$ python -q
>>> import numpy as np
>>> np.set_printoptions(suppress=True, linewidth=160)
>>> F = np.load("mat.npy")
>>> F.round(1) + 0
array([[ -2.1, -16.7, -16.9],
       [ -2.5, -12.3, -13. ],
       [ -2.6,  -6.4,  -7.6],
       [ -2.2,  -2.9,  -4. ],
       [ -2.1,  -2.5,  -3.5],
       [ -2. ,  -2.1,  -3.1],
       [ -2. ,  -2. ,  -3. ],
       [ -1.9,  -1.8,  -2.8],
       [ -1.9,  -1.7,  -2.7],
       [ -1.8,  -1.4,  -2.3],
       [ -0.7,   0.1,  -0.2],
       [ -0.7,   0.1,  -0.2],
       [ -0.4,   0.2,   0. ],
       [ -0.1,   0.1,   0.1],
       [ -0.1,   0.1,   0.1],
       [  0. ,   0. ,   0. ],
       [  0. ,   0. ,   0. ],
       [  0.1,  -0.2,  -0.2],
       [  0.1,  -0.2,  -0.2],
       [  0.1,  -0.3,  -0.4],
       [  0.1,  -0.4,  -0.7],
       [ -0.3,  -0.5,  -1.3],
       [ -0.4,  -0.5,  -1.5],
       [ -1.2,  -0.3,  -2.4],
       [ -1.5,  -0.2,  -2.6],
       [ -2. ,   0. ,  -3. ],
       [ -2.1,   0. ,  -3.1],
       [ -2.2,   0.1,  -3.1],
       [ -3.9,   1.1,  -4. ],
       [ -4.2,   1.3,  -4.1],
       [ -6.6,   3.2,  -4.9],
       [-11.7,   7.8,  -5.8],
       [-13.2,   9.2,  -5.9]])
>>> other = F / np.linalg.norm(F, axis=1, keepdims=True)
>>> C2 = other @ other.T
>>> C2[28].round(1)
array([0.4, 0.5, 0.6, 0.7, 0.7, 0.7, 0.7, 0.8, 0.8, 0.8, 0.9, 0.9, 0.7, 0.3, 0.2, 0.2, 0.1, 0.2, 0.2, 0.3, 0.5, 0.7, 0.7, 0.9, 0.9, 1. , 1. , 1. , 1. , 1. ,
       1. , 0.9, 0.9])
>>> (C2 - 2 * np.eye(33)).round(6).argmax(axis=1)
array([ 1,  0,  1,  4,  5,  6,  5,  8,  7,  8, 11, 10, 11, 14, 15, 16, 15, 18, 17, 18, 19, 22, 21, 24, 23, 26, 27, 26, 29, 28, 29, 32, 31])
>>> np.round(np.linalg.norm(other, axis=1), 1)
array([1., 1., 1., 1., 1., 1., 1., 1., 1., 1., 1., 1., 1., 1., 1., 1., 1., 1., 1., 1., 1., 1., 1., 1., 1., 1., 1., 1., 1., 1., 1., 1., 1.])
>>> cen = F - F.mean(axis=0)
>>> vecs = np.linalg.svd(cen)[2][:2]
>>> other = cen - cen @ vecs.T @ vecs
>>> np.round(other.std(axis=0), 1)
array([0.2, 0.2, 0.2])
>>> np.round(np.cov(cen @ vecs.T, rowvar=False), 1) + 0
array([[27.6,  0. ],
       [ 0. , 14.8]])
>>> U, sv, Vt = np.linalg.svd(F)
>>> np.argmax(sv[:-1] / (sv[1:] + 1e-6)) + 1
np.int64(2)
>>> other = U[:, :2] @ np.diag(sv[:2]) @ Vt[:2]
>>> np.linalg.matrix_rank(F, rtol=0.05)
np.int64(3)
>>> round(float(np.linalg.norm(F - other) / np.linalg.norm(F)), 1)
0.0
>>> m1 = np.loadtxt("block16.csv", delimiter=",")
>>> m1
array([[11.,  0.,  6.,  6.,  6.,  6.,  3.,  0.,  0.],
       [ 0.,  2.,  0.,  0.,  0.,  0.,  0.,  0.,  0.],
       [ 6.,  0.,  6.,  4.,  4.,  4.,  2.,  0.,  0.],
       [ 6.,  0.,  4.,  6.,  4.,  4.,  2.,  0.,  0.],
       [ 6.,  0.,  4.,  4.,  6.,  4.,  2.,  0.,  0.],
       [ 6.,  0.,  4.,  4.,  4.,  6.,  2.,  0.,  0.],
       [ 3.,  0.,  2.,  2.,  2.,  2.,  3.,  0.,  0.],
       [ 0.,  0.,  0.,  0.,  0.,  0.,  0.,  2.,  0.],
       [ 0.,  0.,  0.,  0.,  0.,  0.,  0.,  0.,  2.]])
>>> U, sv, Vt = np.linalg.svd(m1)
>>> sv.round(1)
array([28.,  2.,  2.,  2.,  2.,  2.,  2.,  2.,  2.])
>>> other = U[:, :1] @ np.diag(sv[:1]) @ Vt[:1]
>>> round(float(np.linalg.norm(m1 - other) / np.linalg.norm(m1)), 1)
0.2
>>> np.linalg.matrix_rank(m1, rtol=0.05)
np.int64(9)
>>> other.round(1)
array([[9.7, 0. , 6.5, 6.5, 6.5, 6.5, 3.2, 0. , 0. ],
       [0. , 0. , 0. , 0. , 0. , 0. , 0. , 0. , 0. ],
       [6.5, 0. , 4.3, 4.3, 4.3, 4.3, 2.2, 0. , 0. ],
       [6.5, 0. , 4.3, 4.3, 4.3, 4.3, 2.2, 0. , 0. ],
       [6.5, 0. , 4.3, 4.3, 4.3, 4.3, 2.2, 0. , 0. ],
       [6.5, 0. , 4.3, 4.3, 4.3, 4.3, 2.2, 0. , 0. ],
       [3.2, 0. , 2.2, 2.2, 2.2, 2.2, 1.1, 0. , 0. ],
       [0. , 0. , 0. , 0. , 0. , 0. , 0. , 0. , 0. ],
       [0. , 0. , 0. , 0. , 0. , 0. , 0. , 0. , 0. ]])
>>> np.linalg.matrix_rank(other)
np.int64(1)
>>> U, sv, Vt = np.linalg.svd(other)
>>> vecs = Vt[:(sv > 1e-8).sum()]
>>> rng = np.random.default_rng(797461)
>>> x0 = other[4] + 5 * other[6] + rng.integers(2) * np.eye(9)[4]
>>> x0.round(1)
array([22.6,  0. , 15.1, 15.1, 16.1, 15.1,  7.5,  0. ,  0. ])
>>> np.allclose(vecs.T @ vecs @ x0, x0)
False
>>> np.round(np.linalg.norm(x0 - vecs.T @ vecs @ x0), 1)
np.float64(0.9)
>>> np.linalg.matrix_rank(np.vstack([other, x0]))
np.int64(2)
>>> np.round(vecs.T @ vecs, 1) + 0
array([[0.3, 0. , 0.2, 0.2, 0.2, 0.2, 0.1, 0. , 0. ],
       [0. , 0. , 0. , 0. , 0. , 0. , 0. , 0. , 0. ],
       [0.2, 0. , 0.2, 0.2, 0.2, 0.2, 0.1, 0. , 0. ],
       [0.2, 0. , 0.2, 0.2, 0.2, 0.2, 0.1, 0. , 0. ],
       [0.2, 0. , 0.2, 0.2, 0.2, 0.2, 0.1, 0. , 0. ],
       [0.2, 0. , 0.2, 0.2, 0.2, 0.2, 0.1, 0. , 0. ],
       [0.1, 0. , 0.1, 0.1, 0.1, 0.1, 0. , 0. , 0. ],
       [0. , 0. , 0. , 0. , 0. , 0. , 0. , 0. , 0. ],
       [0. , 0. , 0. , 0. , 0. , 0. , 0. , 0. , 0. ]])
